% python3 -q
>>> import numpy as np
>>> np.set_printoptions(suppress=True, linewidth=100)
>>> def tidy(a):
...     return np.round(a, 2) + 0
... 
>>> feats = np.load("x.npy")
>>> print(feats)
[[ 0.44 -2.04 -2.5  -0.78 -3.77]
 [ 3.93 -0.52 -1.95  1.92  1.81]
 [ 1.17 -2.25 -0.21 -1.29  0.05]
 [ 1.23  2.41 -4.9   1.8  -1.86]
 [-4.78  0.25  0.24  0.32  0.44]
 [-0.07 -0.09  5.42 -2.95  0.6 ]
 [-5.05  1.83 -1.17 -4.6   0.16]
 [-6.76  1.9  -2.46  2.    0.29]
 [ 6.05  2.81  0.23 -4.01 -1.18]
 [-2.01  0.47 -1.4  -1.79  0.14]
 [-2.26  1.59 -0.78 -4.72  1.94]
 [ 0.85  4.25  0.79  6.55 -5.22]
 [-3.8   1.47 -4.4   0.05  1.49]
 [-0.29  3.35  5.27 -1.42  3.92]
 [-1.63  4.34  1.88 -1.56  3.43]
 [-4.61 -2.52 -0.69 -1.79 -0.95]
 [-1.94  1.2  -0.19 -2.36  2.38]
 [ 2.61 -1.98  0.09  0.86  1.01]
 [-1.29 -4.63 -1.08  2.05  2.92]
 [ 0.52 -2.18 -4.4  -1.25  1.26]
 [-0.1   0.02 -1.81  2.73 -1.22]
 [ 5.67  0.5  -0.45 -0.69 -0.42]
 [ 2.65  1.9   0.29  1.17 -2.88]
 [ 7.4  -3.89 -2.61 -0.98  0.84]
 [ 0.65 -0.87  1.85  1.9   1.99]
 [ 1.03  0.54 -2.53  2.47 -1.55]
 [ 5.17 -0.53  1.59  1.7   0.1 ]
 [-1.9   4.51 -2.57  4.46  1.12]
 [-5.58 -1.1   0.41  1.07  2.  ]
 [ 1.99  0.67 -2.73 -1.49 -0.64]
 [-2.99  1.64  1.98  2.46 -3.37]]
>>> gram = np.cov(feats, rowvar=False)
>>> print(np.median(feats, axis=0))
[-0.07  0.5  -0.69  0.05  0.29]
>>> print(tidy(np.corrcoef(feats.T)))
[[ 1.   -0.17  0.01  0.02 -0.17]
 [-0.17  1.    0.17  0.11 -0.13]
 [ 0.01  0.17  1.   -0.13  0.17]
 [ 0.02  0.11 -0.13  1.   -0.33]
 [-0.17 -0.13  0.17 -0.33  1.  ]]
>>> print(gram.shape)
(5, 5)
>>> print(np.argsort(-feats.std(axis=0).round(6), kind="stable"))
[0 3 2 1 4]
>>> out = np.c_[feats[:, :2] @ np.array([[-1, 3], [1, -1]]), np.array([-1, 0, -1, -1, -2, 0, -1, 0, -1, -1, -2, 1, -2, 0, -2, 1, 1, -2, -1, 1, 1, -2, -2, -1, 2, -2, 2, -2, 0, 2, -2])]
>>> print(tidy(out))
[[ -2.48   3.36  -1.  ]
 [ -4.45  12.31   0.  ]
 [ -3.42   5.76  -1.  ]
 [  1.18   1.28  -1.  ]
 [  5.03 -14.59  -2.  ]
 [ -0.02  -0.12   0.  ]
 [  6.88 -16.98  -1.  ]
 [  8.66 -22.18   0.  ]
 [ -3.24  15.34  -1.  ]
 [  2.48  -6.5   -1.  ]
 [  3.85  -8.37  -2.  ]
 [  3.4   -1.7    1.  ]
 [  5.27 -12.87  -2.  ]
 [  3.64  -4.22   0.  ]
 [  5.97  -9.23  -2.  ]
 [  2.09 -11.31   1.  ]
 [  3.14  -7.02   1.  ]
 [ -4.59   9.81  -2.  ]
 [ -3.34   0.76  -1.  ]
 [ -2.7    3.74   1.  ]
 [  0.12  -0.32   1.  ]
 [ -5.17  16.51  -2.  ]
 [ -0.75   6.05  -2.  ]
 [-11.29  26.09  -1.  ]
 [ -1.52   2.82   2.  ]
 [ -0.49   2.55  -2.  ]
 [ -5.7   16.04   2.  ]
 [  6.41 -10.21  -2.  ]
 [  4.48 -15.64   0.  ]
 [ -1.32   5.3    2.  ]
 [  4.63 -10.61  -2.  ]]
>>> print(tidy(np.linalg.norm(np.linalg.qr(feats)[0].T @ out, axis=0) ** 2 / ((out ** 2).sum(axis=0) + 1e-12)))
[1.   1.   0.13]
>>> print(np.linalg.matrix_rank(np.c_[feats, out]))
6
